$ python3 -q
>>> import numpy as np
>>> from numpy import linalg as LA
>>> np.set_printoptions(precision=2, suppress=True, linewidth=160, legacy="1.25")
>>> Y = np.array([[1, 1], [1, -1]])
>>> rng = np.random.default_rng(826)
>>> m1 = np.kron(Y, np.kron(Y, Y))[rng.permutation(8)][:4]
>>> print(m1)
[[ 1 -1  1 -1  1 -1  1 -1]
 [ 1 -1  1 -1 -1  1 -1  1]
 [ 1  1  1  1 -1 -1 -1 -1]
 [ 1 -1 -1  1 -1  1  1 -1]]
>>> W1 = np.array([[1, 2, 2],
...     [0, 3, 1],
...     [2, 1, 2],
...     [1, 1, 0],
...     [1, 3, 3],
...     [2, 3, 1],
...     [0, 2, 1],
...     [2, 0, 1]])
>>> c = np.array([0, -2, 2])
>>> hid = np.maximum(m1 @ W1 + c, 0)
>>> print(hid)
[[0 0 7]
 [5 0 3]
 [0 0 1]
 [0 0 0]]
>>> W2 = np.array([[-2, 2], [0, 1], [-2, -3]])
>>> print((hid @ W2).round(6).argmax(axis=1))
[0 1 0 0]
>>> print(W1 @ W2)
[[-6 -2]
 [-2  0]
 [-8 -1]
 [-2  3]
 [-8 -4]
 [-6  4]
 [-2 -1]
 [-6  1]]
>>> Y = m1[0, 0] * m1[1:] - np.outer(m1[1:, 0], m1[0])
>>> print(Y)
[[ 0  0  0  0 -2  2 -2  2]
 [ 0  2  0  2 -2  0 -2  0]
 [ 0  0 -2  2 -2  2  0  0]]
>>> print(np.flatnonzero(~Y.round(6).any(axis=1)))
[]
>>> F = np.array([[1, 3, 2, 1, 3, 0, 0],
...     [1, 1, 1, 0, 0, 3, 3],
...     [2, 1, 0, 0, 2, 0, 0],
...     [3, 1, 3, 1, 2, 1, 1],
...     [2, 3, 1, 2, 1, 3, 3],
...     [1, 0, 1, 3, 3, 1, 1],
...     [3, 1, 3, 3, 3, 3, 0]])
>>> F[-1] = F[0] + -2 * F[1]
>>> print(F)
[[ 1  3  2  1  3  0  0]
 [ 1  1  1  0  0  3  3]
 [ 2  1  0  0  2  0  0]
 [ 3  1  3  1  2  1  1]
 [ 2  3  1  2  1  3  3]
 [ 1  0  1  3  3  1  1]
 [-1  1  0  1  3 -6 -6]]
>>> vec = np.array([2, 5, 0, -2, 2, 0, 0])
>>> print(LA.norm(F @ vec) <= LA.norm(F, 2) * LA.norm(vec) + 1e-9)
True
>>> print((F @ vec).argmax())
0
>>> print(F @ np.ones(7))
[10.  9.  5. 12. 15. 10. -8.]
>>> print((F * vec).sum(axis=1))
[21  7 13 13 17  2  7]
>>> W0 = np.loadtxt("m.csv", delimiter=",")
>>> print(W0)
[[ -0.6 -10.5  -3.6   7.8  -0.3  -0.6  -3.6]
 [ -0.2   0.7  -0.8  -1.2   1.3  -0.7   1. ]
 [  0.1  -0.9   0.8  -1.1  -0.8   0.5   0.3]
 [  1.7   0.9  -0.6   0.2   0.4  -1.2   0.4]
 [  0.9  -0.3   0.5   0.7  -0.3   1.8  -0.1]
 [ -0.3  -0.7   1.3  -0.9  -0.5   2.    0.3]
 [  2.    0.6  -0.3  -1.1   0.   -0.5  -1.1]
 [  0.5  -0.2  -1.5   1.3  -0.4  -0.8  -1.4]
 [  2.2   0.6   0.8   0.1   1.1   0.9   1.4]
 [ -0.9  -1.3  -0.7   0.4  -0.3   0.4   2. ]
 [ -0.1  -0.5  -1.8  -0.5   0.2   0.8  -0.5]
 [ -0.1  -0.8  -1.1   1.5  -0.7   1.    0.6]
 [  1.1  -0.3  -1.4   2.    0.2  -0.8  -2.2]
 [ -1.4  -1.9  -1.1  -0.1   0.   -0.4  -0.4]
 [ -0.6  -0.8  -1.5  -0.1   0.2  -1.   -0.7]
 [ -0.1  -1.   -0.4  -0.4  -1.5   2.1   0.6]
 [  0.8   1.1  -0.4   1.3  -0.7   0.   -0.1]
 [ -0.6  -0.9  -0.9  -1.6  -0.3   0.2  -0.5]
 [ -0.9   2.3  -0.6  -0.3   0.7   1.1  -0.2]
 [  0.5   2.    0.5   0.3   1.8  -0.9  -0.2]
 [  0.1   1.3   2.5   0.3   0.3   0.7   1.1]
 [  0.7   0.3   0.2  -0.2  -0.9   0.4   2.8]
 [  2.9  -0.6   0.2  -0.1  -0.1   1.5  -0.7]
 [ -0.4   1.6   0.4  -1.4  -1.8  -0.3  -0.2]
 [  3.3   0.9  -0.7   0.    1.   -0.5   0.6]
 [  0.8  -0.5  -0.4   1.4   0.7   0.5  -1. ]
 [  0.9   0.4  -0.9   0.9   0.9   0.5  -0.2]
 [  0.6  -0.3   2.   -0.7   1.4   0.    0.4]
 [  0.2   0.    1.2  -0.6   0.8  -0.6   0.7]
 [  0.6  -0.7   0.2  -0.5  -1.1   0.1   0.6]
 [ -0.3  -1.    0.9  -0.1  -1.2   0.4   0. ]
 [ -1.2   1.5  -0.3  -2.1   0.4   0.8   1.3]
 [  0.7   1.1  -0.8   0.8   0.3   1.6  -0.8]
 [  1.    0.7  -1.1  -1.2   1.1   0.6  -2.1]
 [  0.3  -0.3  -0.6  -0.2  -1.9  -0.7   0. ]
 [ -0.6  -2.6   0.4  -0.1   1.    1.7  -0.3]]
>>> Xc = W0 - W0.mean(axis=0)
>>> vecs = LA.svd(Xc)[2][:1]
>>> Y = Xc - Xc @ vecs.T @ vecs
>>> print(np.round(LA.norm(Y) / LA.norm(Xc), 2))
0.66
>>> print(np.cov(Xc @ vecs.T, rowvar=False))
6.926258178114717
>>> print((Xc @ vecs.T).std(axis=0))
[2.59]
>>> vec = np.array([0, -1, 2, -1, -1, -2, 0])
>>> h = np.maximum(W0 @ vec, 0)
>>> print(np.tanh(W0 @ vec))
[-1.   -0.76  1.   -0.29 -0.99  0.6   0.72 -0.97 -0.96 -0.76 -1.   -1.   -1.    0.54 -0.29 -0.97 -0.99  0.54 -1.   -0.86  0.94  0.38 -0.95  1.   -0.98 -1.
 -1.    1.    1.    0.99  1.   -0.96 -1.   -1.    0.99 -0.72]
>>> print(np.maximum(W0 @ (3 * vec), 0))
[ 0.   0.  10.2  0.   0.   2.1  2.7  0.   0.   0.   0.   0.   0.   1.8  0.   0.   0.   1.8  0.   0.   5.1  1.2  0.   9.   0.   0.   0.  10.8 10.2  7.5  9.9
  0.   0.   0.   7.8  0. ]
>>> Y = np.c_[W0[:, :2] @ np.array([[3, -2], [-2, 0]]), np.array([0, 0, 1, 0, 3, 3, 0, 0, 1, 1, 3, 3, 1, 0, 3, 2, 0, 2, 1, 0, 3, 2, 2, 3, 2, 1, 1, 3, 2, 3, 0, 3, 0, 3, 3, 2])]
>>> print(Y.round(2) + 0)
[[19.2  1.2  0. ]
 [-2.   0.4  0. ]
 [ 2.1 -0.2  1. ]
 [ 3.3 -3.4  0. ]
 [ 3.3 -1.8  3. ]
 [ 0.5  0.6  3. ]
 [ 4.8 -4.   0. ]
 [ 1.9 -1.   0. ]
 [ 5.4 -4.4  1. ]
 [-0.1  1.8  1. ]
 [ 0.7  0.2  3. ]
 [ 1.3  0.2  3. ]
 [ 3.9 -2.2  1. ]
 [-0.4  2.8  0. ]
 [-0.2  1.2  3. ]
 [ 1.7  0.2  2. ]
 [ 0.2 -1.6  0. ]
 [ 0.   1.2  2. ]
 [-7.3  1.8  1. ]
 [-2.5 -1.   0. ]
 [-2.3 -0.2  3. ]
 [ 1.5 -1.4  2. ]
 [ 9.9 -5.8  2. ]
 [-4.4  0.8  3. ]
 [ 8.1 -6.6  2. ]
 [ 3.4 -1.6  1. ]
 [ 1.9 -1.8  1. ]
 [ 2.4 -1.2  3. ]
 [ 0.6 -0.4  2. ]
 [ 3.2 -1.2  3. ]
 [ 1.1  0.6  0. ]
 [-6.6  2.4  3. ]
 [-0.1 -1.4  0. ]
 [ 1.6 -2.   3. ]
 [ 1.5 -0.6  3. ]
 [ 3.4  1.2  2. ]]
>>> print(LA.matrix_rank(np.c_[W0, Y]))
8
>>> print(np.round(LA.norm(Y - W0 @ LA.lstsq(W0, Y)[0], axis=0), 2) + 0)
[0.   0.   9.77]
>>> print(LA.norm(LA.qr(W0)[0].T @ Y, axis=0) ** 2 / ((Y ** 2).sum(axis=0) + 1e-12))
[1.   1.   0.33]
>>> print(np.round(LA.lstsq(W0, Y[:, 0])[0], 2) + 0)
[ 3. -2.  0.  0.  0.  0.  0.]
>>> D = LA.norm(W0[:, None] - W0[None], axis=-1)
>>> print(LA.matrix_rank(D ** 2))
9
>>> print(D.shape)
(36, 36)
>>> print(np.unravel_index(D.round(6).argmax(), D.shape))
(0, 31)
>>> z = rng.permutation(7)
>>> Y = W0[:, z] * rng.choice([-1, 1], 7)
>>> print(Y)
[[-0.6 -7.8 -0.6 -0.3 10.5 -3.6  3.6]
 [-0.7  1.2 -0.2  1.3 -0.7 -0.8 -1. ]
 [ 0.5  1.1  0.1 -0.8  0.9  0.8 -0.3]
 [-1.2 -0.2  1.7  0.4 -0.9 -0.6 -0.4]
 [ 1.8 -0.7  0.9 -0.3  0.3  0.5  0.1]
 [ 2.   0.9 -0.3 -0.5  0.7  1.3 -0.3]
 [-0.5  1.1  2.   0.  -0.6 -0.3  1.1]
 [-0.8 -1.3  0.5 -0.4  0.2 -1.5  1.4]
 [ 0.9 -0.1  2.2  1.1 -0.6  0.8 -1.4]
 [ 0.4 -0.4 -0.9 -0.3  1.3 -0.7 -2. ]
 [ 0.8  0.5 -0.1  0.2  0.5 -1.8  0.5]
 [ 1.  -1.5 -0.1 -0.7  0.8 -1.1 -0.6]
 [-0.8 -2.   1.1  0.2  0.3 -1.4  2.2]
 [-0.4  0.1 -1.4  0.   1.9 -1.1  0.4]
 [-1.   0.1 -0.6  0.2  0.8 -1.5  0.7]
 [ 2.1  0.4 -0.1 -1.5  1.  -0.4 -0.6]
 [ 0.  -1.3  0.8 -0.7 -1.1 -0.4  0.1]
 [ 0.2  1.6 -0.6 -0.3  0.9 -0.9  0.5]
 [ 1.1  0.3 -0.9  0.7 -2.3 -0.6  0.2]
 [-0.9 -0.3  0.5  1.8 -2.   0.5  0.2]
 [ 0.7 -0.3  0.1  0.3 -1.3  2.5 -1.1]
 [ 0.4  0.2  0.7 -0.9 -0.3  0.2 -2.8]
 [ 1.5  0.1  2.9 -0.1  0.6  0.2  0.7]
 [-0.3  1.4 -0.4 -1.8 -1.6  0.4  0.2]
 [-0.5 -0.   3.3  1.  -0.9 -0.7 -0.6]
 [ 0.5 -1.4  0.8  0.7  0.5 -0.4  1. ]
 [ 0.5 -0.9  0.9  0.9 -0.4 -0.9  0.2]
 [ 0.   0.7  0.6  1.4  0.3  2.  -0.4]
 [-0.6  0.6  0.2  0.8 -0.   1.2 -0.7]
 [ 0.1  0.5  0.6 -1.1  0.7  0.2 -0.6]
 [ 0.4  0.1 -0.3 -1.2  1.   0.9 -0. ]
 [ 0.8  2.1 -1.2  0.4 -1.5 -0.3 -1.3]
 [ 1.6 -0.8  0.7  0.3 -1.1 -0.8  0.8]
 [ 0.6  1.2  1.   1.1 -0.7 -1.1  2.1]
 [-0.7  0.2  0.3 -1.9  0.3 -0.6 -0. ]
 [ 1.7  0.1 -0.6  1.   2.6  0.4  0.3]]
>>> U, _, VT = LA.svd(W0.T @ Y)
>>> print(np.round(U @ VT, 2) + 0)
[[ 0.  0.  1.  0.  0.  0.  0.]
 [ 0.  0.  0.  0. -1.  0.  0.]
 [ 0.  0.  0.  0.  0.  1.  0.]
 [ 0. -1.  0.  0.  0.  0.  0.]
 [ 0.  0.  0.  1.  0.  0.  0.]
 [ 1.  0.  0.  0.  0.  0.  0.]
 [ 0.  0.  0.  0.  0.  0. -1.]]
>>> print(z)
[5 3 0 4 1 2 6]
>>> Q, _ = LA.qr(np.array([[-1.0, 1.1, 0.1, 0.2, -1.3, 0.9, -1.1],
...     [0.1, -0.8, 1.1, -0.3, 1.7, -0.9, 1.8],
...     [-1.0, 0.3, 0.9, 2.2, -1.1, -2.0, 0.2],
...     [-1.5, 0.5, 0.1, 0.8, -0.8, 1.6, 1.7],
...     [0.6, 0.8, -0.7, 0.1, 0.7, -0.9, -0.3],
...     [-0.2, 1.1, -1.2, -0.4, -2.0, -0.4, -1.1],
...     [-1.0, -0.4, -0.3, -0.6, 0.4, 0.2, 0.0]]))
>>> data = Q[:, :6]
>>> print(data)
[[-0.42  0.42 -0.31  0.6   0.03  0.03]
 [ 0.04 -0.4  -0.4   0.48 -0.24 -0.42]
 [-0.42  0.01 -0.5  -0.62  0.08 -0.42]
 [-0.63  0.04  0.06 -0.07 -0.26  0.49]
 [ 0.25  0.5  -0.02 -0.15 -0.8  -0.15]
 [-0.08  0.54  0.36  0.08  0.37 -0.48]
 [-0.42 -0.35  0.6   0.07 -0.3  -0.38]]
>>> print(LA.norm(data, axis=0))
[1. 1. 1. 1. 1. 1.]
>>> print(LA.svd(data, compute_uv=False))
[1. 1. 1. 1. 1. 1.]
>>> print(np.round(data.T @ data, 2) + 0)
[[1. 0. 0. 0. 0. 0.]
 [0. 1. 0. 0. 0. 0.]
 [0. 0. 1. 0. 0. 0.]
 [0. 0. 0. 1. 0. 0.]
 [0. 0. 0. 0. 1. 0.]
 [0. 0. 0. 0. 0. 1.]]
>>> print(np.round(data[:, 0] @ data[:, 5], 2))
-0.0
>>> print(np.round(data @ data.T, 2) + 0)
[[ 0.81  0.2  -0.04  0.23 -0.01  0.2  -0.14]
 [ 0.2   0.78  0.04 -0.25  0.01 -0.21  0.15]
 [-0.04  0.04  0.99  0.05  0.    0.04 -0.03]
 [ 0.23 -0.25  0.05  0.72  0.01 -0.24  0.17]
 [-0.01  0.01  0.    0.01  1.    0.01  0.  ]
 [ 0.2  -0.21  0.04 -0.24  0.01  0.8   0.14]
 [-0.14  0.15 -0.03  0.17  0.    0.14  0.9 ]]
>>> Y = np.array([[0, 7], [6, 0], [0, 0], [8, 3], [5, 6], [5, 1]])
>>> print(data @ Y)
[[ 7.63 -0.94]
 [-1.88 -0.11]
 [-6.57 -4.72]
 [ 0.83 -5.71]
 [-2.96 -3.64]
 [ 3.36  1.4 ]
 [-4.93 -4.9 ]]
>>> print(np.vstack([data, Y.T]).shape)
(9, 6)
>>> print(LA.matrix_rank(data @ Y))
2
>>> Y @ data
Traceback (most recent call last):
  File "<python-input-65>", line 1, in <module>
    Y @ data
    ~~^~~~~~
ValueError: matmul: Input operand 1 has a mismatch in its core dimension 0, with gufunc signature (n?,k),(k,m?)->(n?,m?) (size 7 is different from 2)
>>> vec = np.array([0, -2, 0, 1, 0, 1])
>>> target = data @ vec
>>> print(np.round(LA.lstsq(data, target)[0], 2) + 0)
[ 0. -2.  0.  1.  0.  1.]
>>> print(target)
[-0.22  0.85 -1.06  0.33 -1.3  -1.47  0.39]
>>> print(np.round(LA.pinv(data) @ data, 2) + 0)
[[1. 0. 0. 0. 0. 0.]
 [0. 1. 0. 0. 0. 0.]
 [0. 0. 1. 0. 0. 0.]
 [0. 0. 0. 1. 0. 0.]
 [0. 0. 0. 0. 1. 0.]
 [0. 0. 0. 0. 0. 1.]]
>>> target = target + 0.1 * rng.normal(size=7)
>>> print(target)
[-0.01  0.99 -1.06  0.2  -1.3  -1.41  0.29]
>>> c, *_ = LA.lstsq(data, target)
>>> print(round(LA.norm(target - data @ c), 2))
0.04
>>> print(c.round())
[ 0. -2. -0.  1.  0.  1.]
>>> print(np.round(data.T @ (target - data @ c), 2) + 0)
[0. 0. 0. 0. 0. 0.]
>>> gram = data.T @ data
>>> print(np.round(np.trace(gram), 2), round((data ** 2).sum(), 2))
6.0 6.0
>>> print(np.diag(gram))
[1. 1. 1. 1. 1. 1.]
>>> print(gram.round(2) + 0)
[[1. 0. 0. 0. 0. 0.]
 [0. 1. 0. 0. 0. 0.]
 [0. 0. 1. 0. 0. 0.]
 [0. 0. 0. 1. 0. 0.]
 [0. 0. 0. 0. 1. 0.]
 [0. 0. 0. 0. 0. 1.]]
>>> print((data @ data.T).shape)
(7, 7)
>>> proj = data @ LA.solve(data.T @ data, data.T)
>>> print(proj.round(2) + 0)
[[ 0.81  0.2  -0.04  0.23 -0.01  0.2  -0.14]
 [ 0.2   0.78  0.04 -0.25  0.01 -0.21  0.15]
 [-0.04  0.04  0.99  0.05  0.    0.04 -0.03]
 [ 0.23 -0.25  0.05  0.72  0.01 -0.24  0.17]
 [-0.01  0.01  0.    0.01  1.    0.01  0.  ]
 [ 0.2  -0.21  0.04 -0.24  0.01  0.8   0.14]
 [-0.14  0.15 -0.03  0.17  0.    0.14  0.9 ]]
>>> print(np.round(LA.eigvalsh(proj), 2) + 0)
[0. 1. 1. 1. 1. 1. 1.]
>>> print(LA.matrix_rank(np.eye(7) - proj))
1
>>> print(proj @ data[:, 0])
[-0.42  0.04 -0.42 -0.63  0.25 -0.08 -0.42]
>>> print(np.diag(proj))
[0.81 0.78 0.99 0.72 1.   0.8  0.9 ]
>>> feats = np.loadtxt("dump.csv", delimiter=",")
>>> print(feats)
[[0. 0. 0. 1. 0. 0. 0. 0. 0. 0.]
 [0. 0. 0. 0. 0. 0. 0. 0. 0. 1.]
 [1. 0. 0. 0. 0. 0. 0. 0. 0. 0.]
 [0. 0. 0. 0. 0. 0. 0. 1. 0. 0.]
 [0. 0. 0. 0. 0. 1. 0. 0. 0. 0.]
 [0. 0. 0. 0. 0. 0. 1. 0. 0. 0.]
 [0. 0. 0. 0. 0. 0. 0. 0. 1. 0.]
 [0. 0. 0. 0. 1. 0. 0. 0. 0. 0.]
 [0. 0. 1. 0. 0. 0. 0. 0. 0. 0.]
 [0. 1. 0. 0. 0. 0. 0. 0. 0. 0.]]
>>> u = np.array([1, -1, 0, 1, -2, 1, -1, 1, -2, 1])
>>> Y = feats + np.outer(u, np.eye(10)[8])
>>> print(Y)
[[ 0.  0.  0.  1.  0.  0.  0.  0.  1.  0.]
 [ 0.  0.  0.  0.  0.  0.  0.  0. -1.  1.]
 [ 1.  0.  0.  0.  0.  0.  0.  0.  0.  0.]
 [ 0.  0.  0.  0.  0.  0.  0.  1.  1.  0.]
 [ 0.  0.  0.  0.  0.  1.  0.  0. -2.  0.]
 [ 0.  0.  0.  0.  0.  0.  1.  0.  1.  0.]
 [ 0.  0.  0.  0.  0.  0.  0.  0.  0.  0.]
 [ 0.  0.  0.  0.  1.  0.  0.  0.  1.  0.]
 [ 0.  0.  1.  0.  0.  0.  0.  0. -2.  0.]
 [ 0.  1.  0.  0.  0.  0.  0.  0.  1.  0.]]
>>> vec = np.array([3, 0, 0, 3, 1, 2, 0, 1, 3, 2])
>>> print((Y * vec).sum(axis=1))
[ 6. -1.  3.  4. -4.  3.  0.  4. -6.  3.]
>>> print(LA.norm(Y @ vec) <= LA.norm(Y, 2) * LA.norm(vec) + 1e-9)
True
>>> print(np.sign((Y @ vec).round(6)))
[ 1. -1.  1.  1. -1.  1.  0.  1. -1.  1.]
>>> print(Y * vec)
[[ 0.  0.  0.  3.  0.  0.  0.  0.  3.  0.]
 [ 0.  0.  0.  0.  0.  0.  0.  0. -3.  2.]
 [ 3.  0.  0.  0.  0.  0.  0.  0.  0.  0.]
 [ 0.  0.  0.  0.  0.  0.  0.  1.  3.  0.]
 [ 0.  0.  0.  0.  0.  2.  0.  0. -6.  0.]
 [ 0.  0.  0.  0.  0.  0.  0.  0.  3.  0.]
 [ 0.  0.  0.  0.  0.  0.  0.  0.  0.  0.]
 [ 0.  0.  0.  0.  1.  0.  0.  0.  3.  0.]
 [ 0.  0.  0.  0.  0.  0.  0.  0. -6.  0.]
 [ 0.  0.  0.  0.  0.  0.  0.  0.  3.  0.]]
>>> print(np.einsum("ij,j->i", Y, vec))
[ 6. -1.  3.  4. -4.  3.  0.  4. -6.  3.]
>>> print(Y @ np.eye(10)[8])
[ 1. -1.  0.  1. -2.  1.  0.  1. -2.  1.]
>>> Y = np.array([[4, 1, 0],
...     [-4, 2, 1],
...     [-2, -5, -1],
...     [-4, -5, 3],
...     [5, -5, 1],
...     [-5, 0, -2],
...     [-1, -4, -2],
...     [5, -1, 3],
...     [-5, 0, 3],
...     [2, -4, -1]])
>>> print(Y.T @ feats.T)
[[-4.  2.  4.  5. -5. -1. -5.  5. -2. -4.]
 [-5. -4.  1. -1.  0. -4.  0. -5. -5.  2.]
 [ 3. -1.  0.  3. -2. -2.  3.  1. -1.  1.]]
>>> print(LA.matrix_rank(np.vstack([feats, Y.T])))
10
>>> print(np.vstack([feats, Y.T]).shape)
(13, 10)
>>> print(LA.matrix_rank(feats @ Y))
3
>>> print(np.einsum("ik,kj->ji", feats, Y))
[[-4.  2.  4.  5. -5. -1. -5.  5. -2. -4.]
 [-5. -4.  1. -1.  0. -4.  0. -5. -5.  2.]
 [ 3. -1.  0.  3. -2. -2.  3.  1. -1.  1.]]
>>> print(np.einsum("ij,ij->i", feats, feats))
[1. 1. 1. 1. 1. 1. 1. 1. 1. 1.]
